$ ipython --no-banner

In [1]: import numpy as np

In [2]: np.set_printoptions(precision=2, suppress=True, linewidth=140)

In [3]: other = np.array([[2, 2, 2, 1, 2],
   ...:     [1, 2, 0, 1, 1],
   ...:     [2, 2, 0, 0, 2],
   ...:     [1, 0, 2, 2, 0],
   ...:     [1, 2, 1, 0, 2]])

In [4]: W0 = other - other.T

In [5]: print(W0)
[[ 0  1  0  0  1]
 [-1  0 -2  1 -1]
 [ 0  2  0 -2  1]
 [ 0 -1  2  0  0]
 [-1  1 -1  0  0]]

In [6]: # antisymmetric, zero diagonal

In [7]: print(np.abs(np.diag(np.linalg.qr(W0)[1])) > 1e-9)
[ True  True  True  True False]

In [8]: print(np.linalg.lstsq(W0[:-1].T, W0[-1])[2])
4

In [9]: U, sig, vt = np.linalg.svd(W0)

In [10]: print(np.argmax(sig[:-1] / (sig[1:] + 1e-6)) + 1)
4

In [11]: print(sig.round(2) + 0)
[3.48 3.48 0.95 0.95 0.  ]

In [12]: other = U[:, :4] @ np.diag(sig[:4]) @ vt[:4]

In [13]: print(round(float(np.linalg.norm(W0 - other) / np.linalg.norm(W0)), 2))
0.0

In [14]: print([round(float(x), 2) for x in np.linalg.svd(W0, compute_uv=False)[:3]])
[3.48, 3.48, 0.95]

In [15]: print(np.linalg.matrix_rank(W0, rtol=0.1))
4

In [16]: print(round(float(np.linalg.norm(W0, 2) / np.linalg.norm(W0)), 2))
0.68

In [17]: print(np.linalg.cond(W0) > 100)
True

In [18]: print(np.argsort(-np.linalg.norm(W0, axis=0).round(6), kind="stable")[:3])
[2 1 3]

In [19]: E = np.loadtxt("run13.csv", delimiter=",")

In [20]: print(E)
[[ 0.  4.  0.]
 [ 0.  1.  0.]
 [ 0.  6.  0.]
 [ 0.  1.  0.]
 [ 9.  0.  3.]
 [ 0.  1.  0.]
 [13.  0.  3.]
 [ 0. 13.  0.]
 [14.  0.  6.]
 [16.  0.  6.]
 [ 0.  3.  0.]
 [ 0. 13.  0.]
 [ 0.  2.  0.]
 [10.  0.  0.]
 [ 7.  0.  0.]
 [ 6.  0.  0.]
 [ 1.  0.  0.]
 [ 0.  3.  0.]
 [ 0.  6.  0.]
 [ 0.  3.  0.]
 [ 1.  0.  3.]
 [ 0.  4.  0.]
 [ 0. 10.  0.]
 [11.  0.  3.]
 [ 0.  2.  0.]]

In [21]: # rows 1 and 3 are equal

In [22]: W2 = E[[15, 5]].astype(float)

In [23]: for _ in range(4):
    ...:     labels = np.linalg.norm(E[:, None] - W2, axis=-1).argmin(axis=1)
    ...:     W2 = np.array([E[labels == j].mean(axis=0) for j in range(2)])
    ...: 

In [24]: print(labels)
[1 1 1 1 0 1 0 1 0 0 1 1 1 0 0 0 1 1 1 1 1 1 1 0 1]

In [25]: print(np.bincount(labels))
[ 8 17]

In [26]: print(W2[1] - W2[0])
[-10.63   4.24  -2.45]

In [27]: print(W2)
[[10.75  0.    2.62]
 [ 0.12  4.24  0.18]]

In [28]: print(np.abs(W2[1] - W2[0]).argmax())
0

In [29]: vec = np.array([0, 1, 0])

In [30]: print(W2 @ np.eye(3)[0])
[10.75  0.12]

In [31]: print(np.linalg.norm(W2 @ vec) <= np.linalg.norm(W2, 2) * np.linalg.norm(vec) + 1e-9)
True

In [32]: print(np.einsum("ij,j->i", W2, vec))
[0.   4.24]

In [33]: arr = np.array([[-9.0, 4.0, 0.0], [4.0, 7.0, 4.0], [0.0, 4.0, 5.0]])

In [34]: # symmetric

In [35]: print(np.allclose(arr, arr.T))
True

In [36]: np.linalg.determinant(arr)
Traceback (most recent call last):
  Cell In[36], line 1
    np.linalg.determinant(arr)
AttributeError: module 'numpy.linalg' has no attribute 'determinant'


In [37]: print(round(float(np.linalg.det(arr)), 2))
-251.0

In [38]: print((arr + arr.T) / 2)
[[-9.  4.  0.]
 [ 4.  7.  4.]
 [ 0.  4.  5.]]

In [39]: print((arr - arr.T) / 2)
[[0. 0. 0.]
 [0. 0. 0.]
 [0. 0. 0.]]

In [40]: print(np.linalg.matrix_power(arr, 3))
[[-905.  396.   48.]
 [ 396.  727.  564.]
 [  48.  564.  397.]]

In [41]: vec = np.array([3, 2, 3])

In [42]: print(np.einsum("ij,j->i", arr, vec))
[-19.  38.  23.]

In [43]: print(arr @ np.ones(3))
[-5. 15.  9.]

In [44]: print(arr @ np.eye(3)[0])
[-9.  4.  0.]

In [45]: print(arr @ vec)
[-19.  38.  23.]

In [46]: print(np.linalg.norm(arr @ vec) <= np.linalg.norm(arr, 2) * np.linalg.norm(vec) + 1e-9)
True

In [47]: other = arr[0, 0] * arr[1:] - np.outer(arr[1:, 0], arr[0])

In [48]: print(other)
[[  0. -79. -36.]
 [  0. -36. -45.]]

In [49]: print(arr[:, 0] / arr[0, 0])
[ 1.   -0.44 -0.  ]

In [50]: print(round(np.linalg.eigvalsh(arr).min(), 2))
-10.0

In [51]: print(np.all(np.linalg.eigvalsh(arr) > 0))
False

In [52]: feats = np.minimum.outer(np.arange(1, 6), np.arange(1, 6)) * -1

In [53]: print(feats)
[[-1 -1 -1 -1 -1]
 [-1 -2 -2 -2 -2]
 [-1 -2 -3 -3 -3]
 [-1 -2 -3 -4 -4]
 [-1 -2 -3 -4 -5]]

In [54]: # equal to its transpose

In [55]: w, V = np.linalg.eigh(feats)

In [56]: print(np.linalg.eigvalsh(feats + 3 * np.eye(5)))
[-9.34  1.55  2.42  2.65  2.73]

In [57]: print((w > 1e-8).sum(), (w < -1e-8).sum())
0 5

In [58]: print(round(float(w.sum()), 2), np.trace(feats))
-15.0 -15

In [59]: w, V = np.linalg.eigh(feats)

In [60]: vec = np.array([-3, 0, 3, 1, -2])

In [61]: print(round(vec @ feats @ vec / (vec @ vec), 2), round(w[0], 2), round(float(w[-1]), 2))
-0.61 -12.34 -0.27

In [62]: print(np.linalg.eigvalsh(feats[1:, 1:]))
[-12.01  -1.24  -0.47  -0.29]

In [63]: print(np.abs(feats).sum(axis=1).max(), round(float(np.abs(w).max()), 2))
15 12.34

In [64]: f = np.array([5, 3, 3, 2, 9])

In [65]: other = feats + np.outer(f, np.eye(5)[2])

In [66]: print(np.linalg.matrix_rank(other - feats))
1

In [67]: print(other)
[[-1. -1.  4. -1. -1.]
 [-1. -2.  1. -2. -2.]
 [-1. -2.  0. -3. -3.]
 [-1. -2. -1. -4. -4.]
 [-1. -2.  6. -4. -5.]]

In [68]: print(np.round(np.linalg.det(other) / np.linalg.det(feats), 2), round(float(1 + np.linalg.solve(feats, f)[2]), 2))
-0.0 0.0

In [69]: rng = np.random.default_rng(9935)

In [70]: A = rng.normal(size=(28, 3))

In [71]: A = 20 * A / np.linalg.norm(A, axis=1, keepdims=True)

In [72]: print(A)
[[  3.09  -1.09 -19.73]
 [ -5.55  18.33  -5.78]
 [  4.23  -4.6   19.  ]
 [ 10.6   -0.69 -16.94]
 [-15.07 -12.75   3.2 ]
 [ -4.18 -12.34  15.17]
 [ 17.99  -7.41  -4.62]
 [-11.05 -15.44   6.29]
 [ 12.65  -0.81  15.47]
 [ 19.05  -1.7   -5.85]
 [ -5.64 -16.32 -10.09]
 [-14.98  13.23  -0.8 ]
 [-12.95  -2.35 -15.06]
 [ 15.21  12.72   2.64]
 [ 18.72   3.29  -6.23]
 [ -1.6   15.15  12.96]
 [ -3.79  17.01  -9.82]
 [  7.36 -17.83  -5.27]
 [-15.05 -10.33   8.17]
 [ -7.38  10.13 -15.58]
 [ 19.85  -0.25   2.41]
 [ -8.98  -4.7   17.24]
 [ 16.11  11.     4.4 ]
 [ -1.28 -16.1  -11.79]
 [-18.92  -4.36   4.8 ]
 [ -2.64  -6.16 -18.84]
 [ 15.5   -2.04  12.47]
 [ 16.71  -5.63  -9.43]]

In [73]: P = A @ np.linalg.solve(A.T @ A, A.T)

In [74]: print(np.allclose(P @ P, P))
True

In [75]: print(np.round(np.linalg.eigvalsh(P), 2) + 0)
[0. 0. 0. 0. 0. 0. 0. 0. 0. 0. 0. 0. 0. 0. 0. 0. 0. 0. 0. 0. 0. 0. 0. 0. 0. 1. 1. 1.]

In [76]: print(np.diag(P))
[0.11 0.13 0.11 0.1  0.1  0.11 0.1  0.1  0.11 0.09 0.12 0.12 0.1  0.1  0.09 0.12 0.12 0.13 0.09 0.12 0.09 0.1  0.1  0.12 0.09 0.11 0.1
 0.1 ]

In [77]: labels = A[:, 2] > np.median(A[:, 2])

In [78]: f = A[labels].mean(axis=0) - A[~labels].mean(axis=0)

In [79]: print(f)
[-4.33  0.79 19.89]

In [80]: print(np.argsort(-np.abs(f).round(6), kind="stable"))
[2 0 1]

In [81]: print(((A - A.mean(axis=0)) @ f > 0).astype(int))
[0 0 1 0 1 1 0 1 1 0 0 1 0 1 0 1 0 0 1 0 0 1 1 0 1 0 1 0]

In [82]: vec = np.array([-2, -2, 1])

In [83]: rhs = A @ vec

In [84]: print(np.linalg.solve(A.T @ A, A.T @ rhs))
[-2. -2.  1.]

In [85]: rhs = rhs + 0.1 * rng.normal(size=28)

In [86]: print(rhs)
[-23.94 -31.38  19.89 -36.84  58.74  48.25 -25.65  59.39  -8.16 -40.52  33.7    2.54  15.5  -53.29 -50.28 -14.19 -36.35  15.65  59.07
 -21.41 -36.98  44.39 -50.11  22.8   51.35  -1.19 -14.7  -31.68]

In [87]: c, *_ = np.linalg.lstsq(A, rhs)

In [88]: print(c)
[-2. -2.  1.]

In [89]: print(round(np.linalg.norm(rhs - A @ c), 2))
0.7

In [90]: print([round(float(np.linalg.norm(np.linalg.solve(A.T @ A + lam * np.eye(3), A.T @ rhs))), 2) for lam in (0, 1, 10, 100)])
[3.0, 3.0, 3.0, 2.93]
